>>> import numpy as np
>>> import numpy.linalg as la
>>> np.set_printoptions(precision=4, suppress=True, linewidth=120, sign=" ")
>>> def rd(a):
...     return np.round(a, 4) + 0
... 
>>> mat = np.load("w.npy")
>>> rd(mat)
array([[-3.3141, -0.9798, -2.0142],
       [ 0.3682, -3.7864,  1.236 ],
       [-2.2094,  0.8386,  3.2273]])
>>> rd(mat[:, 2] @ mat[:, 1])
np.float64(0.0)
>>> rd(la.pinv(mat))
array([[-0.2071,  0.023 , -0.1381],
       [-0.0612, -0.2366,  0.0524],
       [-0.1259,  0.0772,  0.2017]])
>>> rd(mat.T @ mat)
array([[ 16.,   0.,   0.],
       [  0.,  16.,   0.],
       [  0.,   0.,  16.]])
>>> rd(la.svd(mat, compute_uv=False))
array([ 4.,  4.,  4.])
>>> W1 = np.array([[-1, 1, 0, -2, 1, 2], [-2, 1, 0, 2, 2, 1], [-2, 2, 2, 0, 2, -2]])
>>> c = np.array([1, -2, 2, 2, -2, -2])
>>> hid = np.maximum(mat @ W1 + c, 0)
>>> rd(hid)
array([[ 10.302 ,   0.    ,   0.    ,   6.6686,   0.    ,   0.    ],
       [  5.7326,   0.    ,   4.472 ,   0.    ,   0.    ,   0.    ],
       [  0.    ,   3.0838,   8.4546,   8.096 ,   3.9224,   0.    ]])
>>> (hid > 0).astype(int)
array([[ 1,  0,  0,  1,  0,  0],
       [ 1,  0,  1,  0,  0,  0],
       [ 0,  1,  1,  1,  1,  0]])
>>> rd((hid > 0).mean(axis=0))
array([ 0.6667,  0.3333,  0.6667,  0.6667,  0.3333,  0.    ])
>>> W2 = np.array([[3, 0, 1], [2, 3, 1], [2, 0, 0], [1, 1, 3], [1, 3, 1], [0, 2, 1]])
>>> rd(hid @ W2)
array([[ 37.5746,   6.6686,  30.3077],
       [ 26.1417,   0.    ,   5.7326],
       [ 35.0951,  29.1146,  31.2942]])
>>> rng = np.random.default_rng(67920)
>>> out = hid + rng.integers(-2, 3, (3, 2)) @ rng.integers(-2, 3, (2, 6))
>>> rd(out)
array([[13.302 , -4.    , -2.    , 10.6686,  0.    ,  4.    ],
       [ 8.7326,  1.    ,  3.472 ,  2.    , -3.    ,  2.    ],
       [ 6.    ,  5.0838,  6.4546, 12.096 , -2.0776,  4.    ]])
>>> np.abs(out - hid).sum(axis=1)
array([ 17.,  12.,  24.])
>>> rd(out - hid)
array([[ 3., -4., -2.,  4.,  0.,  4.],
       [ 3.,  1., -1.,  2., -3.,  2.],
       [ 6.,  2., -2.,  4., -6.,  4.]])
>>> la.matrix_rank(out - hid, tol=1e-8)
np.int64(2)
>>> out = mat / la.norm(mat, axis=1, keepdims=True)
>>> G = out @ out.T
>>> (G - 2 * np.eye(3)).round(6).argmax(axis=1)
array([ 1,  0,  0])
>>> (np.abs(G) > 0.9).astype(int)
array([[ 1,  0,  0],
       [ 0,  1,  0],
       [ 0,  0,  1]])
>>> hat = np.triu(np.array([[-3, 1, -2], [-2, -2, 2], [2, -2, -1]]), 1) + np.eye(3)
>>> out = hat @ mat @ la.inv(hat)
>>> rd(la.det(out))
np.float64(64.0)
>>> data = np.load("a.npy")
>>> data
array([[ -6,  -4,  -6,  -3,  -2,  -3],
       [ -4,  -6,   0,  -2,  -3,   0],
       [  0,  -4,  -4,   0,  -2,  -2],
       [  9,   6,   9, -12,  -8, -12],
       [  6,   9,   0,  -8, -12,   0],
       [  0,   6,   6,   0,  -8,  -8]])
>>> out = data / np.sqrt((data ** 2).mean(axis=1, keepdims=True))
>>> rd(la.norm(out, axis=1))
array([ 2.4495,  2.4495,  2.4495,  2.4495,  2.4495,  2.4495])
>>> x0 = np.array([2, 2, 0, 2, 0, 0])
>>> y = data @ x0
>>> y
array([-26, -24,  -8,   6,  14,  12])
>>> rd(la.solve(data, 4 * y))
array([ 8.,  8.,  0.,  8.,  0.,  0.])
>>> rd(la.solve(data, y))
array([ 2.,  2.,  0.,  2.,  0.,  0.])
>>> data @ data
array([[  13,   18,   15,   78,  108,   90],
       [  12,   13,    6,   72,   78,   36],
       [   4,   10,    4,   24,   60,   24],
       [-234, -324, -270,  169,  234,  195],
       [-216, -234, -108,  156,  169,   78],
       [ -72, -180,  -72,   52,  130,   52]])
>>> (data - data.T) / 2
array([[ 0. ,  0. , -3. , -6. , -4. , -1.5],
       [ 0. ,  0. ,  2. , -4. , -6. , -3. ],
       [ 3. , -2. ,  0. , -4.5, -1. , -4. ],
       [ 6. ,  4. ,  4.5,  0. ,  0. , -6. ],
       [ 4. ,  6. ,  1. ,  0. ,  0. ,  4. ],
       [ 1.5,  3. ,  4. ,  6. , -4. ,  0. ]])
>>> rd(la.det(data))
np.float64(644204.0)
>>> G = data.T @ data
>>> np.allclose(G, G.T)
True
>>> np.trace(G), (data ** 2).sum()
(np.int64(1290), np.int64(1290))
>>> la.matrix_rank(G)
np.int64(6)
>>> G
array([[ 169,  156,  117, -130, -120,  -90],
       [ 156,  221,  130, -120, -170, -100],
       [ 117,  130,  169,  -90, -100, -130],
       [-130, -120,  -90,  221,  204,  153],
       [-120, -170, -100,  204,  289,  170],
       [ -90, -100, -130,  153,  170,  221]])
>>> rd(la.svd(data, compute_uv=False) ** 2)
array([ 889.0593,  169.427 ,  124.4933,   69.9631,   23.7245,   13.3328])
>>> rd(la.eigvalsh(G)[::-1])
array([ 889.0593,  169.427 ,  124.4933,   69.9631,   23.7245,   13.3328])
>>> K = np.loadtxt("x.csv", delimiter=",")
>>> K
array([[-2.,  0.,  0.,  0.],
       [ 2., -1.,  0.,  0.],
       [ 2., -1., -1.,  0.],
       [ 2.,  0.,  0., -2.]])
>>> [int(la.matrix_rank(la.matrix_power(K, p))) for p in range(1, 5)]
[4, 4, 4, 4]
>>> K @ K
array([[ 4.,  0.,  0.,  0.],
       [-6.,  1.,  0.,  0.],
       [-8.,  2.,  1.,  0.],
       [-8.,  0.,  0.,  4.]])
>>> la.matrix_rank(K - K[0, 0] * np.eye(4))
np.int64(3)
>>> np.prod(np.diag(K)), rd(la.det(K))
(np.float64(4.0), np.float64(4.0))
>>> F = np.loadtxt("block2.csv", delimiter=",")
>>> F
array([[  5.,   8.,   8.],
       [  5.,   8.,   8.],
       [  5.,   8.,   8.],
       [  9.,  15.,  15.],
       [ 13.,  22.,  22.],
       [  9.,  15.,  15.],
       [ 13.,  22.,  22.],
       [  1.,   1.,   1.],
       [  9.,  15.,  15.],
       [  5.,   8.,   8.],
       [ 13.,  22.,  22.],
       [  1.,   1.,   1.],
       [  9.,  15.,  15.],
       [  5.,   8.,   8.],
       [  9.,  15.,  15.],
       [  1.,   1.,   1.],
       [  9.,  15.,  15.],
       [  9.,  15.,  15.],
       [ 13.,  22.,  22.],
       [  9.,  15.,  15.],
       [  9.,  15.,  15.],
       [  9.,  15.,  15.],
       [  1.,   1.,   1.],
       [  9.,  15.,  15.]])
>>> la.lstsq(F[:-1].T, F[-1])[2]
np.int32(2)
>>> rd(np.trace(la.pinv(F) @ F))
np.float64(2.0)
>>> r0, g = F[21], F[0]
>>> r0 @ r0
np.float64(531.0)
>>> pr = (r0 @ g) / (r0 @ r0) * r0
>>> rd(la.norm(r0 + g) ** 2 + la.norm(r0 - g) ** 2)
np.float64(1368.0)
>>> out = np.array([[5, -7], [-9, 4], [4, 6]])
>>> X = np.tile(out, (2, 3))
>>> X
array([[ 5, -7,  5, -7,  5, -7],
       [-9,  4, -9,  4, -9,  4],
       [ 4,  6,  4,  6,  4,  6],
       [ 5, -7,  5, -7,  5, -7],
       [-9,  4, -9,  4, -9,  4],
       [ 4,  6,  4,  6,  4,  6]])
>>> W1 = np.array([[-1, -3], [0, -3], [-2, 2], [0, -3], [-2, 2], [0, 3]])
>>> c = np.array([2, 0])
>>> hid = np.maximum(X @ W1 + c, 0)
>>> rd((hid > 0).mean(axis=0))
array([ 0.3333,  0.3333])
>>> (hid > 0).astype(int)
array([[ 0,  1],
       [ 1,  0],
       [ 0,  0],
       [ 0,  1],
       [ 1,  0],
       [ 0,  0]])
>>> hid
array([[  0,  26],
       [ 47,   0],
       [  0,   0],
       [  0,  26],
       [ 47,   0],
       [  0,   0]])
>>> W2 = np.array([[-3, 1], [2, -1]])
>>> hid @ W2
array([[  52,  -26],
       [-141,   47],
       [   0,    0],
       [  52,  -26],
       [-141,   47],
       [   0,    0]])
>>> (hid @ W2).round(6).argmax(axis=1)
array([ 0,  1,  0,  0,  1,  0])
